$ ipython --no-banner

In [1]: import numpy as np

In [2]: np.set_printoptions(precision=2, suppress=True, linewidth=100)

In [3]: X = np.loadtxt("data.csv", delimiter=",")

In [4]: print(X)
[[6. 4. 4.]
 [4. 6. 4.]
 [4. 4. 6.]]

In [5]: # symmetric, so the eigenvalues are real

In [6]: vals, V = np.linalg.eigh(X)

In [7]: (vals > 1e-8).sum(), (vals < -1e-8).sum()
Out[7]: (np.int64(3), np.int64(0))

In [8]: np.linalg.eigvalsh(X + -1 * np.eye(3))
Out[8]: array([ 1.,  1., 13.])

In [9]: np.linalg.eigvalsh(X @ X)
Out[9]: array([  4.,   4., 196.])

In [10]: np.round(V.T @ X @ V, 2) + 0
Out[10]: 
array([[ 2.,  0.,  0.],
       [ 0.,  2.,  0.],
       [ 0.,  0., 14.]])

In [11]: vals
Out[11]: array([ 2.,  2., 14.])

In [12]: V @ np.diag(vals) @ V.T
Out[12]: 
array([[6., 4., 4.],
       [4., 6., 4.],
       [4., 4., 6.]])

In [13]: hat = np.triu(np.array([[7, -3, 2], [2, 2, 2], [1, 6, -2]]), 1) + np.eye(3)

In [14]: A2 = hat @ X @ np.linalg.inv(hat)

In [15]: np.trace(A2), np.trace(X)
Out[15]: (np.float64(18.0), np.float64(18.0))

In [16]: A2
Out[16]: 
array([[   2.,    0.,    0.],
       [  12.,   50., -108.],
       [   4.,   16.,  -34.]])

In [17]: X @ (-1.0) ** np.arange(3)
Out[17]: array([6., 2., 6.])

In [18]: (X @ X)[0]
Out[18]: array([68., 64., 64.])

In [19]: A2 = np.array([[3, 3], [3, 1]])

In [20]: W2 = np.kron(A2, X)

In [21]: np.round(np.linalg.norm(W2, 2), 2), round(float(np.linalg.norm(A2, 2) * np.linalg.norm(X, 2)), 2)
Out[21]: (np.float64(72.27), 72.27)

In [22]: W2.shape
Out[22]: (6, 6)
